% python3 -q
>>> import numpy as np
>>> np.set_printoptions(precision=4, suppress=True, linewidth=160)
>>> def tidy(a):
...     return np.round(a, 4) + 0
... 
>>> X = np.loadtxt("case6.csv", delimiter=",")
>>> X
array([[ 0.,  3.,  0.,  0.,  0.],
       [ 3., -1.,  0.,  0.,  0.],
       [ 0.,  0.,  3.,  3., -3.],
       [ 0.,  0., -1.,  3., -3.],
       [ 0.,  0., -1., -3., -2.]])
>>> np.einsum("ij,ji->", X, X)
np.float64(59.0)
>>> np.einsum("ii->", X)
np.float64(3.0)
>>> tidy(np.poly(X))
array([   1.,   -3.,  -25.,   84.,  168., -540.])
>>> tidy(np.linalg.eigvals(X).sum().real)
np.float64(3.0)
>>> tidy(np.linalg.eigvals(X))
array([ 2.5414+0.j    , -3.5414+0.j    , -3.6827+0.j    ,  3.8413+1.2397j,  3.8413-1.2397j])
>>> np.kron(np.eye(2, dtype=int), X)
array([[ 0.,  3.,  0.,  0.,  0.,  0.,  0.,  0.,  0.,  0.],
       [ 3., -1.,  0.,  0.,  0.,  0., -0.,  0.,  0.,  0.],
       [ 0.,  0.,  3.,  3., -3.,  0.,  0.,  0.,  0., -0.],
       [ 0.,  0., -1.,  3., -3.,  0.,  0., -0.,  0., -0.],
       [ 0.,  0., -1., -3., -2.,  0.,  0., -0., -0., -0.],
       [ 0.,  0.,  0.,  0.,  0.,  0.,  3.,  0.,  0.,  0.],
       [ 0., -0.,  0.,  0.,  0.,  3., -1.,  0.,  0.,  0.],
       [ 0.,  0.,  0.,  0., -0.,  0.,  0.,  3.,  3., -3.],
       [ 0.,  0., -0.,  0., -0.,  0.,  0., -1.,  3., -3.],
       [ 0.,  0., -0., -0., -0.,  0.,  0., -1., -3., -2.]])
>>> r0 = np.array([-2, 3, 0, 1, 2])
>>> Y = X + np.outer(r0, np.eye(5)[1])
>>> tidy(np.linalg.det(Y) / np.linalg.det(X)), tidy(1 + np.linalg.solve(X, r0)[1])
(np.float64(0.3333), np.float64(0.3333))
>>> Y
array([[ 0.,  1.,  0.,  0.,  0.],
       [ 3.,  2.,  0.,  0.,  0.],
       [ 0.,  0.,  3.,  3., -3.],
       [ 0.,  1., -1.,  3., -3.],
       [ 0.,  2., -1., -3., -2.]])
>>> rng = np.random.default_rng(49876)
>>> lab = rng.permutation(5)
>>> lab
array([2, 1, 3, 4, 0])
>>> Y = X[lab][:, lab]
>>> np.diag(Y)
array([ 3., -1.,  3., -2.,  0.])
>>> print(tidy(np.linalg.det(Y)), tidy(np.linalg.det(X[lab])))
540.0 -540.0
>>> Y
array([[ 3.,  0.,  3., -3.,  0.],
       [ 0., -1.,  0.,  0.,  3.],
       [-1.,  0.,  3., -3.,  0.],
       [-1.,  0., -3., -2.,  0.],
       [ 0.,  3.,  0.,  0.,  0.]])
>>> vec = np.array([0, 9, 3, 2, 8])
>>> a = np.maximum(X @ vec, 0)
>>> print(np.flatnonzero(a > 1e-9))
[0]
>>> def softmax(z):
...     e = np.exp(z - z.max(axis=-1, keepdims=True))
...     return e / e.sum(axis=-1, keepdims=True)
... 
>>> tidy(softmax(10 * X[4]))
array([0.5, 0.5, 0. , 0. , 0. ])
>>> tidy(softmax(X[4] + -2))
array([0.3917, 0.3917, 0.1441, 0.0195, 0.053 ])
>>> scores = X @ X.T / np.sqrt(5)
>>> softmax(scores).round(6).argmax(axis=1)
array([0, 1, 2, 3, 4])
>>> print(tidy(softmax(scores + np.triu(np.full(scores.shape, -np.inf), 1))))
[[1.     0.     0.     0.     0.    ]
 [0.003  0.997  0.     0.     0.    ]
 [0.     0.     1.     0.     0.    ]
 [0.0002 0.0002 0.1432 0.8565 0.    ]
 [0.0019 0.0019 0.0001 0.0008 0.9953]]
>>> feats = np.load("x.npy")
>>> feats
array([[-0.6,  0.3, -3. ,  0.3,  0.8],
       [-1.9, -0.2,  0. , -1.3, -1.2],
       [ 0.9, -0.9,  8.5, -0.5,  1. ],
       [-2.6, -1.5, -8.5,  0.4, -0.2]])
>>> feats @ feats
Traceback (most recent call last):
  File "<python-input-33>", line 1, in <module>
    feats @ feats
    ~~~~~~^~~~~~~
ValueError: matmul: Input operand 1 has a mismatch in its core dimension 0, with gufunc signature (n?,k),(k,m?)->(n?,m?) (size 4 is different from 5)
>>> G = feats.T @ feats
>>> np.linalg.matrix_rank(G)
np.int64(4)
>>> tidy(np.linalg.eigvalsh(G)[::-1])
array([161.1921,   8.0464,   3.5592,   0.7423,   0.    ])
